% ipython --no-banner

In [1]: import numpy as np

In [2]: from numpy import linalg as LA

In [3]: np.set_printoptions(suppress=True, linewidth=200)

In [4]: rnd = lambda a: np.round(a, 2) + 0

In [5]: A = np.array([[3.0, 0.0, 0.0], [0.0, 4.0, 2.0], [0.0, 2.0, 7.0]])

In [6]: rnd(LA.det(A[::-1]))
Out[6]: np.float64(-72.0)

In [7]: rnd(LA.det(A.T))
Out[7]: np.float64(72.0)

In [8]: np.poly(A)
Out[8]: array([  1., -14.,  57., -72.])

In [9]: rnd(LA.eigvals(A))
Out[9]: array([8., 3., 3.])

In [10]: rnd(LA.eigvals(A).sum().real)
Out[10]: np.float64(14.0)

In [11]: ev, evecs = LA.eig(A)

In [12]: np.prod(ev)
Out[12]: np.float64(72.0)

In [13]: rnd(np.sort(LA.eigvals(A.T)))
Out[13]: array([3., 3., 8.])

In [14]: ev
Out[14]: array([8., 3., 3.])

In [15]: A @ evecs[:, 0] - ev[0] * evecs[:, 0]
Out[15]: array([0., 0., 0.])

In [16]: M = np.load("a.npy")

In [17]: M
Out[17]: 
array([[18,  0, 12],
       [ 0, 19, -1],
       [12, -1,  9]])

In [18]: rng = np.random.default_rng(123)

In [19]: z = rng.permutation(3)

In [20]: z
Out[20]: array([0, 2, 1])

In [21]: A2 = A[z][:, z]

In [22]: rnd(np.sort(np.abs(LA.eigvals(A2))))
Out[22]: array([3., 3., 8.])

In [23]: np.trace(A2)
Out[23]: np.float64(14.0)

In [24]: L = LA.cholesky(M)

In [25]: rnd(np.prod(np.diag(L)) ** 2), rnd(LA.det(M))
Out[25]: (np.float64(324.0), np.float64(324.0))

In [26]: rnd(M / np.sqrt(np.outer(np.diag(M), np.diag(M))))
Out[26]: 
array([[ 1.  ,  0.  ,  0.94],
       [ 0.  ,  1.  , -0.08],
       [ 0.94, -0.08,  1.  ]])

In [27]: mat = np.array([[-1.0, 1.0, 1.0, 1.0],
    ...:     [1.0, -1.0, 1.0, 1.0],
    ...:     [1.0, 1.0, -1.0, 1.0],
    ...:     [1.0, 1.0, 1.0, -1.0]])

In [28]: mat
Out[28]: 
array([[-1.,  1.,  1.,  1.],
       [ 1., -1.,  1.,  1.],
       [ 1.,  1., -1.,  1.],
       [ 1.,  1.,  1., -1.]])

In [29]: np.all(LA.eigvalsh(mat) > 0)
Out[29]: np.False_
